In [1]: import numpy as np

In [2]: np.set_printoptions(precision=2, suppress=True, linewidth=120, floatmode="fixed")

In [3]: def rnd(a):
   ...:     return np.round(a, 2) + 0
   ...: 

In [4]: A = np.array([[-0.8, -1.7, -0.1, 0.0, 14.0, -1.1, -0.3, 0.4, -1.7],
   ...:     [-0.3, 0.7, -1.2, -1.0, 8.0, 0.0, 0.9, -0.5, -0.7],
   ...:     [-1.8, 0.6, -1.0, 0.3, -13.0, 1.7, -0.1, 1.7, 0.6],
   ...:     [0.9, 0.8, 0.8, -0.3, -8.0, -0.7, 0.2, -0.1, -2.9],
   ...:     [-0.3, 0.3, 0.6, 0.7, -9.0, -0.6, -0.3, -0.5, -0.6],
   ...:     [-0.7, -0.8, 0.0, 0.0, -6.0, 0.3, -0.2, 1.6, -0.1],
   ...:     [0.6, 1.9, -0.2, 2.4, 15.0, -0.7, 1.4, 0.5, -0.8]])

In [5]: # column 4 dominates

In [6]: A @ A
Traceback (most recent call last):
  Cell In[6], line 1
    A @ A
ValueError: matmul: Input operand 1 has a mismatch in its core dimension 0, with gufunc signature (n?,k),(k,m?)->(n?,m?) (size 7 is different from 9)


In [7]: cov = A.T @ A

In [8]: np.allclose(cov, cov.T)
Out[8]: True

In [9]: rnd(np.linalg.eigvalsh(cov)[::-1])
Out[9]: array([839.70,  17.98,  13.63,   9.66,   5.77,   1.54,   0.18,   0.00,   0.00])

In [10]: np.linalg.matrix_rank(cov)
Out[10]: np.int64(7)

In [11]: (A @ A.T).shape
Out[11]: (7, 7)

In [12]: rng = np.random.default_rng(749)

In [13]: Y = A + rng.integers(-2, 3, (7, 1)) @ rng.integers(-2, 3, (1, 9))

In [14]: rnd(Y)
Out[14]: 
array([[  1.20,   0.30,   0.90,  -2.00,  12.00,   0.90,  -2.30,  -0.60,   0.30],
       [ -4.30,  -3.30,  -3.20,   3.00,  12.00,  -4.00,   4.90,   1.50,  -4.70],
       [ -3.80,  -1.40,  -2.00,   2.30, -11.00,  -0.30,   1.90,   2.70,  -1.40],
       [  4.90,   4.80,   2.80,  -4.30, -12.00,   3.30,  -3.80,  -2.10,   1.10],
       [ -0.30,   0.30,   0.60,   0.70,  -9.00,  -0.60,  -0.30,  -0.50,  -0.60],
       [ -2.70,  -2.80,  -1.00,   2.00,  -4.00,  -1.70,   1.80,   2.60,  -2.10],
       [  0.60,   1.90,  -0.20,   2.40,  15.00,  -0.70,   1.40,   0.50,  -0.80]])

In [15]: np.linalg.matrix_rank(Y - A, tol=1e-8)
Out[15]: np.int64(1)

In [16]: rnd(np.linalg.svd(Y - A, compute_uv=False))
Out[16]: array([18.17,  0.00,  0.00,  0.00,  0.00,  0.00,  0.00])

In [17]: np.abs(Y - A).sum(axis=1)
Out[17]: array([16.00, 32.00, 16.00, 32.00,  0.00, 16.00,  0.00])
